>>> import numpy as np
>>> import numpy.linalg as la
>>> np.set_printoptions(precision=2, suppress=True, linewidth=160)
>>> rd = lambda a: np.round(a, 2) + 0
>>> arr = np.load("dump.npy")
>>> rd(arr)
array([[ 0.03,  0.09, -0.14],
       [ 0.09,  0.26, -0.43],
       [-0.14, -0.43,  0.71]])
>>> x0 = np.array([2, 2, 1])
>>> rd(arr @ arr @ x0)
array([ 0.09,  0.26, -0.43])
>>> (arr - arr.T) / 2
array([[0., 0., 0.],
       [0., 0., 0.],
       [0., 0., 0.]])
>>> assert arr == arr.T
Traceback (most recent call last):
  File "<python-input-9>", line 1, in <module>
    assert arr == arr.T
           ^^^^^^^^^^^^
ValueError: The truth value of an array with more than one element is ambiguous. Use a.any() or a.all()
>>> rd(np.sort(np.abs(la.eigvals(arr))))
array([0., 0., 1.])
>>> np.trace(arr)
np.float64(1.0)
>>> np.allclose(arr, arr.T)
True
>>> rd(la.det(arr))
np.float64(0.0)
>>> la.cond(arr) > 100
np.True_
>>> vals, vecs = la.eigh(arr)
>>> x0 = np.array([3, 4, 4])
>>> rd(x0 @ arr @ x0)
np.float64(0.71)
>>> rd(np.abs(arr).sum(axis=1).max()), np.abs(vals).max()
(np.float64(1.29), np.float64(1.0))
>>> (np.sign(vecs[:, -1].round(6)) == np.sign(vecs[0, -1].round(6))).astype(int)
array([1, 1, 0])
>>> rd(vecs * np.maximum(vals, 0) @ vecs.T)
array([[ 0.03,  0.09, -0.14],
       [ 0.09,  0.26, -0.43],
       [-0.14, -0.43,  0.71]])
>>> rk = la.matrix_rank(arr)
>>> rk
np.int64(1)
>>> ns = la.svd(arr)[2][rk:].T
>>> [int(la.matrix_rank(arr[:i])) for i in range(1, len(arr) + 1)]
[1, 1, 1]
>>> np.allclose(arr @ ns, 0)
True
>>> rd(ns @ ns.T)
array([[ 0.97, -0.09,  0.14],
       [-0.09,  0.74,  0.43],
       [ 0.14,  0.43,  0.29]])
>>> [int(la.matrix_rank(np.delete(arr, i, axis=0))) for i in range(3)]
[1, 1, 1]
>>> ns.shape
(3, 2)
>>> rd(arr @ ns)
array([[0., 0.],
       [0., 0.],
       [0., 0.]])
>>> A = np.load("x.npy")
>>> A
array([[3, 1, 1, 4],
       [3, 1, 1, 1],
       [3, 5, 0, 0],
       [3, 3, 0, 1]])
>>> out = A / la.norm(A, axis=1, keepdims=True)
>>> G = out @ out.T
>>> rd(np.degrees(np.arccos(np.clip(G[2, 1], -1, 1))))
np.float64(46.12)
>>> (np.abs(G) > 0.9).astype(int)
array([[1, 0, 0, 0],
       [0, 1, 0, 0],
       [0, 0, 1, 1],
       [0, 0, 1, 1]])
>>> rd(la.norm(out, axis=1))
array([1., 1., 1., 1.])
>>> out = A[0, 0] * A[1:] - np.outer(A[1:, 0], A[0])
>>> out
array([[  0,   0,   0,  -9],
       [  0,  12,  -3, -12],
       [  0,   6,  -3,  -9]])
>>> A[:, 0] / A[0, 0]
array([1., 1., 1., 1.])
>>> la.matrix_rank(out), la.matrix_rank(A)
(np.int64(3), np.int64(4))
>>> np.flatnonzero(~out.round(6).any(axis=1))
array([], dtype=int64)
>>> x0 = np.array([2, 2, 2, -3])
>>> h = np.maximum(A @ x0, 0)
>>> np.maximum(A @ (3 * x0), 0)
array([ 0, 21, 48, 27])
>>> h
array([ 0,  7, 16,  9])
>>> A * (h > 1e-9)[:, None]
array([[0, 0, 0, 0],
       [3, 1, 1, 1],
       [3, 5, 0, 0],
       [3, 3, 0, 1]])
>>> data = np.load("test3.npy")
>>> rd(data)
array([[0.28, 0.09, 0.34, 0.21, 0.09, 0.15],
       [0.09, 0.03, 0.11, 0.07, 0.03, 0.05],
       [0.34, 0.11, 0.41, 0.26, 0.11, 0.19],
       [0.21, 0.07, 0.26, 0.17, 0.07, 0.12],
       [0.09, 0.03, 0.11, 0.07, 0.03, 0.05],
       [0.15, 0.05, 0.19, 0.12, 0.05, 0.09]])
>>> rng = np.random.default_rng(4707)
>>> z = rng.permutation(6)
>>> z
array([2, 0, 5, 1, 4, 3])
>>> out = data[z][:, z]
>>> rd(np.sort(np.abs(la.eigvals(out))))
array([0., 0., 0., 0., 0., 1.])
>>> rd(np.diag(out))
array([0.41, 0.28, 0.09, 0.03, 0.03, 0.17])
>>> vals, vecs = la.eigh(data)
>>> x0 = np.array([5, 4, -5, -4, -5, -4])
>>> rd(x0 @ data @ x0 / (x0 @ x0)), rd(vals[0]), rd(vals[-1])
(np.float64(0.1), np.float64(0.0), np.float64(1.0))
>>> rd(np.abs(data).sum(axis=1).max()), rd(np.abs(vals).max())
(np.float64(1.42), np.float64(1.0))
>>> rd(vecs * np.abs(vals) @ vecs.T)
array([[0.28, 0.09, 0.34, 0.21, 0.09, 0.15],
       [0.09, 0.03, 0.11, 0.07, 0.03, 0.05],
       [0.34, 0.11, 0.41, 0.26, 0.11, 0.19],
       [0.21, 0.07, 0.26, 0.17, 0.07, 0.12],
       [0.09, 0.03, 0.11, 0.07, 0.03, 0.05],
       [0.15, 0.05, 0.19, 0.12, 0.05, 0.09]])
>>> def softmax(z):
...     e = np.exp(z - z.max(axis=-1, keepdims=True))
...     return e / e.sum(axis=-1, keepdims=True)
... 
>>> rd(softmax(data[5]))
array([0.17, 0.16, 0.18, 0.17, 0.16, 0.16])
>>> rd(softmax(data).sum(axis=1))
array([1., 1., 1., 1., 1., 1.])
>>> rd(softmax(10 * data[5]))
array([0.23, 0.08, 0.32, 0.16, 0.08, 0.12])
>>> rd(softmax(data[5] + 5))
array([0.17, 0.16, 0.18, 0.17, 0.16, 0.16])
>>> att = data @ data.T / np.sqrt(6)
>>> softmax(att).round(6).argmax(axis=1)
array([2, 2, 2, 2, 2, 2])
>>> rd(softmax(att)[5] @ data)
array([0.2 , 0.07, 0.24, 0.15, 0.07, 0.11])
>>> rd(softmax(att))
array([[0.17, 0.16, 0.18, 0.17, 0.16, 0.16],
       [0.17, 0.16, 0.17, 0.17, 0.16, 0.17],
       [0.17, 0.16, 0.18, 0.17, 0.16, 0.16],
       [0.17, 0.16, 0.17, 0.17, 0.16, 0.16],
       [0.17, 0.16, 0.17, 0.17, 0.16, 0.17],
       [0.17, 0.16, 0.17, 0.17, 0.16, 0.17]])
>>> left, sig, Vh = la.svd(data)
>>> vecs = Vh[:(sig > 1e-8).sum()]
>>> x0 = data[5] + -3 * data[3] + rng.integers(2) * np.eye(6)[0]
>>> rd(x0)
array([-0.49, -0.16, -0.6 , -0.38, -0.16, -0.27])
>>> rd(la.norm(x0 - vecs.T @ vecs @ x0))
np.float64(0.0)
>>> rd(vecs.T @ vecs)
array([[0.28, 0.09, 0.34, 0.21, 0.09, 0.15],
       [0.09, 0.03, 0.11, 0.07, 0.03, 0.05],
       [0.34, 0.11, 0.41, 0.26, 0.11, 0.19],
       [0.21, 0.07, 0.26, 0.17, 0.07, 0.12],
       [0.09, 0.03, 0.11, 0.07, 0.03, 0.05],
       [0.15, 0.05, 0.19, 0.12, 0.05, 0.09]])
>>> u, v = data[2], data[0]
>>> rd(u @ v)
np.float64(0.34)
>>> rd(u @ u)
np.float64(0.41)
>>> pr = (u @ v) / (u @ u) * u
>>> rd((v - pr) @ u)
np.float64(0.0)
>>> la.matrix_rank(np.outer(u, v))
np.int64(1)
>>> rd(pr)
array([0.28, 0.09, 0.34, 0.21, 0.09, 0.15])
>>> rd(la.norm(u + v) ** 2 + la.norm(u - v) ** 2)
np.float64(1.37)
>>> F = np.array([[-3, 1, 3, -2, 1],
...     [1, -2, 2, -1, -2],
...     [3, 0, -3, -2, -2],
...     [3, 1, 0, 3, 3],
...     [0, -3, 1, 2, 1]])
>>> F[3] = F[0]
>>> F
array([[-3,  1,  3, -2,  1],
       [ 1, -2,  2, -1, -2],
       [ 3,  0, -3, -2, -2],
       [-3,  1,  3, -2,  1],
       [ 0, -3,  1,  2,  1]])
>>> hat = np.triu(np.array([[7, -6, -3, 5, 5],
...     [-1, -8, -1, -1, -4],
...     [1, 7, 7, -6, 4],
...     [0, 7, -4, -2, -9],
...     [-9, -9, 2, 8, 1]]), 1) + np.eye(5)
>>> out = hat @ F @ la.inv(hat)
>>> la.matrix_rank(out)
np.int64(4)
>>> out
array([[   -33.,   -195.,   -274.,  -1664., -14466.],
       [     1.,     15.,     16.,    101.,    895.],
       [    21.,    108.,    154.,    945.,   8212.],
       [    -3.,     10.,     -5.,    -25.,   -158.],
       [     0.,     -3.,     -2.,    -13.,   -120.]])
>>> rd(la.det(out))
np.float64(0.0)
>>> np.trace(out), np.trace(F)
(np.float64(-9.0), np.int64(-9))
